In [1]: import numpy as np

In [2]: import numpy.linalg as la

In [3]: np.set_printoptions(precision=1, suppress=True, linewidth=160, legacy="1.25")

In [4]: data = np.loadtxt("case12.csv", delimiter=",")

In [5]: data
Out[5]: 
array([[-0.7,  0.3, -1.3, -0.4,  0.6, -1.5, -0.7, -0.2],
       [-0.6,  1.7,  1.4, -0.5, -0.4, -0.1,  0.2, -0.4],
       [ 0.5, -2.2, -0.5,  0.5, -0.5,  0.8, -0.9,  1.4],
       [ 0.7, -0.2,  1.7,  0.8, -0.4,  1.5,  0.2, -0.3],
       [ 1.4,  0.5, -1.8, -1.2,  0.2, -2.7, -0.8, -1.7],
       [-2.1, -1.2,  1.9, -1.7,  0.2, -0.8, -0.1,  0.9],
       [ 1.5,  0.2,  2.1,  0.3,  1. ,  0.4,  1. , -0.7],
       [ 2.1,  0.7, -1.4,  1.5, -0.4, -0.1,  1.1,  0.7],
       [-0.9, -0.6,  0.6,  0.2, -0.6, -1.3, -2.3, -0.5],
       [ 1.2,  0.8, -0.1,  0.3,  0.6,  1.1, -0.4,  0.5],
       [ 0.8, -0.7,  0.1,  0. ,  0. , -0.8,  1.1, -0.9],
       [-1.7, -1. , -0.3,  0.9,  0.3,  0.6, -1.1,  0.6],
       [-0.9, -0.5,  0.2, -0.7, -2.1,  1.6, -0.3,  0.2],
       [-0.8,  0.5,  0. , -1.2, -0.2, -0.9, -0.8,  1.3],
       [ 0.3,  0.4,  0. ,  1. ,  0. ,  1.4, -1.8, -0.2],
       [-0.3, -0.2, -0.4,  0.7, -0.9,  0.1,  0.2,  1.3],
       [-1.4, -1.1,  0.5, -1.8,  0. , -0.4,  0.8, -0.7],
       [-0.2, -0.7,  0.7, -2.2, -1.7,  1.1, -0.1,  1.1],
       [-0.6,  0.9,  0.4, -0.4, -0.7,  2.7,  0.1,  1.1],
       [ 2.3, -0.5,  0.6,  0.2, -0.3, -0.1, -0.3,  0.7],
       [ 1.7, -1.2,  0.2,  1.6,  0.4,  1. ,  0.1,  0.5],
       [-0.6,  0.8, -1.3,  0.4,  1. , -1.6, -1. , -0.9],
       [ 0.6,  0.8,  0.4, -0.6, -1.2,  0.6,  0.8,  0.7],
       [-1.2,  3.6,  5.7, -3.9, -1.5,  0.3,  3.9,  0.6],
       [ 0.7,  1. , -2. , -1.8,  0.3, -1.2, -0.4, -1.5],
       [-0.4, -0.5,  2.1,  0.7,  0.9, -1.8, -0.1, -0.9],
       [ 0.8, -0.2,  1.4,  1. ,  0.2,  0.5, -1.3, -0.5]])

In [6]: gram = np.cov(data, rowvar=False)

In [7]: np.polyfit(data[:, 4], data[:, 0], 1)
Out[7]: array([0.3, 0.1])

In [8]: np.median(data, axis=0)
Out[8]: array([-0.2, -0.2,  0.2,  0.2,  0. ,  0.1, -0.1,  0.2])

In [9]: data.std(axis=0)
Out[9]: array([1.2, 1.1, 1.5, 1.2, 0.8, 1.2, 1.1, 0.9])

In [10]: np.round(la.norm(data[9] - data[24]), 1)
Out[10]: 4.2

In [11]: la.norm(data, axis=1)
Out[11]: array([2.4, 2.4, 3. , 2.6, 4.2, 3.7, 3.1, 3.3, 3. , 2. , 1.9, 2.6, 2.9, 2.3, 2.5, 1.8, 2.8, 3.3, 3.2, 2.6, 2.9, 2.9, 2.1, 8.9, 3.6, 3.2, 2.4])

In [12]: np.round(la.norm(data) ** 2 / la.norm(data, 2) ** 2, 1)
Out[12]: 2.6

In [13]: round(data[9] @ data[24], 1)
Out[13]: -0.4

In [14]: la.norm(data, axis=1).argmax()
Out[14]: 23

In [15]: print(la.norm(data, axis=0))
[6.  5.7 8.2 6.6 4.2 6.3 6.  4.5]

In [16]: cen = data - data.mean(axis=0)

In [17]: V = la.svd(cen)[2][:1]

In [18]: other = cen - cen @ V.T @ V

In [19]: other.std(axis=0)
Out[19]: array([1.1, 0.9, 0.8, 0.9, 0.7, 1.2, 0.7, 0.8])

In [20]: (cen @ V.T).std(axis=0)
Out[20]: array([2.])

In [21]: print(round(float(la.norm(other) / la.norm(cen)), 1))
0.8

In [22]: la.norm(other, axis=1).round(6).argmax()
Out[22]: 4

In [23]: theta = np.radians(135)

In [24]: r_ = np.eye(8)

In [25]: r_[1, 1] = r_[6, 6] = np.cos(theta)

In [26]: r_[1, 6], r_[6, 1] = -np.sin(theta), np.sin(theta)

In [27]: r_
Out[27]: 
array([[ 1. ,  0. ,  0. ,  0. ,  0. ,  0. ,  0. ,  0. ],
       [ 0. , -0.7,  0. ,  0. ,  0. ,  0. , -0.7,  0. ],
       [ 0. ,  0. ,  1. ,  0. ,  0. ,  0. ,  0. ,  0. ],
       [ 0. ,  0. ,  0. ,  1. ,  0. ,  0. ,  0. ,  0. ],
       [ 0. ,  0. ,  0. ,  0. ,  1. ,  0. ,  0. ,  0. ],
       [ 0. ,  0. ,  0. ,  0. ,  0. ,  1. ,  0. ,  0. ],
       [ 0. ,  0.7,  0. ,  0. ,  0. ,  0. , -0.7,  0. ],
       [ 0. ,  0. ,  0. ,  0. ,  0. ,  0. ,  0. ,  1. ]])

In [28]: other = data @ r_.T

In [29]: la.svd(data, compute_uv=False), la.svd(other, compute_uv=False)
Out[29]: 
(array([10.6,  7.7,  6.5,  5.6,  4.2,  3.8,  3.1,  2.5]),
 array([10.6,  7.7,  6.5,  5.6,  4.2,  3.8,  3.1,  2.5]))

In [30]: np.allclose(la.norm(data, axis=1), la.norm(other, axis=1))
Out[30]: True

In [31]: np.abs(other - data).max(axis=0)
Out[31]: array([0. , 8.9, 0. , 0. , 0. , 0. , 4.1, 0. ])

In [32]: np.round(la.det(r_), 1), round(float(np.trace(r_)), 1)
Out[32]: (1.0, 4.6)
